% python3 -q
>>> import numpy as np
>>> from numpy import linalg as LA
>>> np.set_printoptions(suppress=True, linewidth=120)
>>> X = np.load("layer2.npy")
>>> print(X)
[[ 2  2  2  2  2  2  2  2]
 [ 2  4  4  4  4  4  4  4]
 [ 2  4  6  6  6  6  6  6]
 [ 2  4  6  8  8  8  8  8]
 [ 2  4  6  8 10 10 10 10]
 [ 2  4  6  8 10 12 12 12]
 [ 2  4  6  8 10 12 14 14]
 [ 2  4  6  8 10 12 14 16]]
>>> low = LA.cholesky(X)
>>> print(low.round(1))
[[1.4 0.  0.  0.  0.  0.  0.  0. ]
 [1.4 1.4 0.  0.  0.  0.  0.  0. ]
 [1.4 1.4 1.4 0.  0.  0.  0.  0. ]
 [1.4 1.4 1.4 1.4 0.  0.  0.  0. ]
 [1.4 1.4 1.4 1.4 1.4 0.  0.  0. ]
 [1.4 1.4 1.4 1.4 1.4 1.4 0.  0. ]
 [1.4 1.4 1.4 1.4 1.4 1.4 1.4 0. ]
 [1.4 1.4 1.4 1.4 1.4 1.4 1.4 1.4]]
>>> print(LA.eigvalsh(X).min() > 0)
True
>>> W0 = np.load("mat.npy")
>>> print(W0)
[[ 0.3 -1.2 -0.3 -0.4 -0.7 -1.6]
 [-0.4 -0.5 -0.4 -0.2  0.2  0. ]
 [-0.7  0.1 -0.5  0.4  0.1  2.2]
 [ 0.6 -1.5 -0.3 -1.1  1.   0.2]
 [-1.1  0.6  0.8  0.8 -0.1  0.3]
 [ 0.  -0.5  0.6 -1.2  0.   0.1]
 [ 0.2  0.   0.4 -0.8 -0.2 -1.1]
 [-1.8  2.4  0.1  1.   1.4  0.2]
 [ 0.1  0.   0.7 -0.3  0.1 -0.4]
 [-1.6 -0.6  0.1  1.5  0.2 -0.7]
 [-0.9 -1.1 -0.2 -0.9  0.2  1. ]]
>>> P = W0 @ LA.solve(W0.T @ W0, W0.T)
>>> print(P.round(1) + 0)
[[ 0.5  0.2 -0.2 -0.1 -0.2  0.   0.2 -0.2 -0.1  0.2  0.1]
 [ 0.2  0.2  0.1  0.1 -0.1  0.   0.   0.1 -0.1  0.1  0.2]
 [-0.2  0.1  0.6 -0.1  0.1 -0.1 -0.3 -0.1 -0.2 -0.1  0.3]
 [-0.1  0.1 -0.1  0.8 -0.2  0.1 -0.1  0.   0.1  0.1  0.1]
 [-0.2 -0.1  0.1 -0.2  0.5  0.2  0.   0.   0.2  0.3  0. ]
 [ 0.   0.  -0.1  0.1  0.2  0.4  0.2 -0.1  0.2 -0.1  0.3]
 [ 0.2  0.  -0.3 -0.1  0.   0.2  0.3  0.1  0.1 -0.1  0.1]
 [-0.2  0.1 -0.1  0.   0.  -0.1  0.1  0.9  0.   0.   0. ]
 [-0.1 -0.1 -0.2  0.1  0.2  0.2  0.1  0.   0.3  0.  -0.1]
 [ 0.2  0.1 -0.1  0.1  0.3 -0.1 -0.1  0.   0.   0.8  0. ]
 [ 0.1  0.2  0.3  0.1  0.   0.3  0.1  0.  -0.1  0.   0.6]]
>>> print(np.round(P @ W0[:, 3], 1))
[-0.4 -0.2  0.4 -1.1  0.8 -1.2 -0.8  1.  -0.3  1.5 -0.9]
